$ python -q
>>> import numpy as np
>>> import numpy.linalg as la
>>> np.set_printoptions(precision=2, suppress=True, linewidth=200, floatmode="fixed")
>>> M = np.loadtxt("mat.csv", delimiter=",")
>>> M
array([[-0.30,  0.80,  1.40,  1.70,  1.00,  0.00, -0.90, -0.50, -0.10,  1.20, -0.10,  0.70, -0.60,  3.00, -0.70],
       [ 0.20,  0.40,  0.00, -1.30,  0.10,  1.80,  1.00,  0.60,  0.50, -2.20, -1.50,  0.00, -1.60, -9.00, -0.40],
       [-0.10,  0.30,  0.30, -1.10,  0.30,  0.20,  0.40,  0.10, -1.10, -0.40,  0.10, -0.30,  2.50, -2.00,  0.80],
       [ 0.70, -0.60,  0.20, -0.20, -0.40,  1.00, -0.40,  0.60, -0.70,  0.20,  0.90,  1.60,  2.40, -3.00, -0.70],
       [-0.60, -0.70,  0.00,  0.30, -0.20,  0.50,  0.40, -0.80, -1.10, -0.30,  2.70, -0.80,  0.60, -6.00, -0.50],
       [-0.40,  0.20,  0.30, -2.00,  1.90, -0.10,  1.10,  1.00,  0.50, -0.50,  0.00, -1.40, -0.30, 10.00, -0.80],
       [ 0.90,  0.60,  0.00,  1.80, -1.00,  0.20, -0.40,  0.30,  0.90,  0.10,  1.00, -1.60, -0.30, -2.00, -1.30],
       [-0.60,  0.30,  1.20,  1.30, -1.10,  1.00,  0.30,  0.00,  1.30, -0.40,  0.60,  0.90, -0.50, -3.00,  0.80],
       [-1.10,  0.00,  1.20, -0.10, -0.20, -0.40,  0.00, -0.60, -0.30,  0.30,  0.90,  0.80,  1.30, -8.00,  0.20]])
>>> x0 = np.array([5, -5, 3, 6, 7, 8, 3, -2, -1, -5, 9, -8, 6, -3, 4])
>>> M @ np.eye(15)[4]
array([ 1.00,  0.10,  0.30, -0.40, -0.20,  1.90, -1.00, -1.10, -0.20])
>>> (M * x0).sum(axis=1)
array([-13.60,  20.90,  27.60,  24.30,  60.60, -22.10,  24.50,  16.20,  27.20])
>>> np.sign((M @ x0).round(6))
array([-1.00,  1.00,  1.00,  1.00,  1.00, -1.00,  1.00,  1.00,  1.00])
>>> la.norm(M @ x0) <= la.norm(M, 2) * la.norm(x0) + 1e-9
np.True_
>>> M @ np.ones(15)
array([  6.60, -11.40,   0.00,   1.60,  -6.50,   9.50,  -0.80,   2.10,  -6.00])
>>> rng = np.random.default_rng(257)
>>> M2 = M + rng.integers(-2, 3, (9, 1)) @ rng.integers(-2, 3, (1, 15))
>>> M2
array([[ 1.70,  0.80,  0.40,  3.70,  3.00, -2.00,  0.10, -2.50,  1.90,  3.20, -2.10, -0.30, -0.60,  3.00, -0.70],
       [ 2.20,  0.40, -1.00,  0.70,  2.10, -0.20,  2.00, -1.40,  2.50, -0.20, -3.50, -1.00, -1.60, -9.00, -0.40],
       [-0.10,  0.30,  0.30, -1.10,  0.30,  0.20,  0.40,  0.10, -1.10, -0.40,  0.10, -0.30,  2.50, -2.00,  0.80],
       [ 4.70, -0.60, -1.80,  3.80,  3.60, -3.00,  1.60, -3.40,  3.30,  4.20, -3.10, -0.40,  2.40, -3.00, -0.70],
       [-0.60, -0.70,  0.00,  0.30, -0.20,  0.50,  0.40, -0.80, -1.10, -0.30,  2.70, -0.80,  0.60, -6.00, -0.50],
       [-0.40,  0.20,  0.30, -2.00,  1.90, -0.10,  1.10,  1.00,  0.50, -0.50,  0.00, -1.40, -0.30, 10.00, -0.80],
       [-3.10,  0.60,  2.00, -2.20, -5.00,  4.20, -2.40,  4.30, -3.10, -3.90,  5.00,  0.40, -0.30, -2.00, -1.30],
       [ 3.40,  0.30, -0.80,  5.30,  2.90, -3.00,  2.30, -4.00,  5.30,  3.60, -3.40, -1.10, -0.50, -3.00,  0.80],
       [-5.10,  0.00,  3.20, -4.10, -4.20,  3.60, -2.00,  3.40, -4.30, -3.70,  4.90,  2.80,  1.30, -8.00,  0.20]])
>>> M2 - M
array([[ 2.00,  0.00, -1.00,  2.00,  2.00, -2.00,  1.00, -2.00,  2.00,  2.00, -2.00, -1.00,  0.00,  0.00,  0.00],
       [ 2.00,  0.00, -1.00,  2.00,  2.00, -2.00,  1.00, -2.00,  2.00,  2.00, -2.00, -1.00,  0.00,  0.00,  0.00],
       [ 0.00,  0.00,  0.00,  0.00,  0.00,  0.00,  0.00,  0.00,  0.00,  0.00,  0.00,  0.00,  0.00,  0.00,  0.00],
       [ 4.00,  0.00, -2.00,  4.00,  4.00, -4.00,  2.00, -4.00,  4.00,  4.00, -4.00, -2.00,  0.00,  0.00,  0.00],
       [ 0.00,  0.00,  0.00,  0.00,  0.00,  0.00,  0.00,  0.00,  0.00,  0.00,  0.00,  0.00,  0.00,  0.00,  0.00],
       [ 0.00,  0.00,  0.00,  0.00,  0.00,  0.00,  0.00,  0.00,  0.00,  0.00,  0.00,  0.00,  0.00,  0.00,  0.00],
       [-4.00,  0.00,  2.00, -4.00, -4.00,  4.00, -2.00,  4.00, -4.00, -4.00,  4.00,  2.00,  0.00,  0.00,  0.00],
       [ 4.00,  0.00, -2.00,  4.00,  4.00, -4.00,  2.00, -4.00,  4.00,  4.00, -4.00, -2.00,  0.00,  0.00,  0.00],
       [-4.00,  0.00,  2.00, -4.00, -4.00,  4.00, -2.00,  4.00, -4.00, -4.00,  4.00,  2.00,  0.00,  0.00,  0.00]])
>>> la.matrix_rank(M2 - M, tol=1e-8)
np.int64(1)
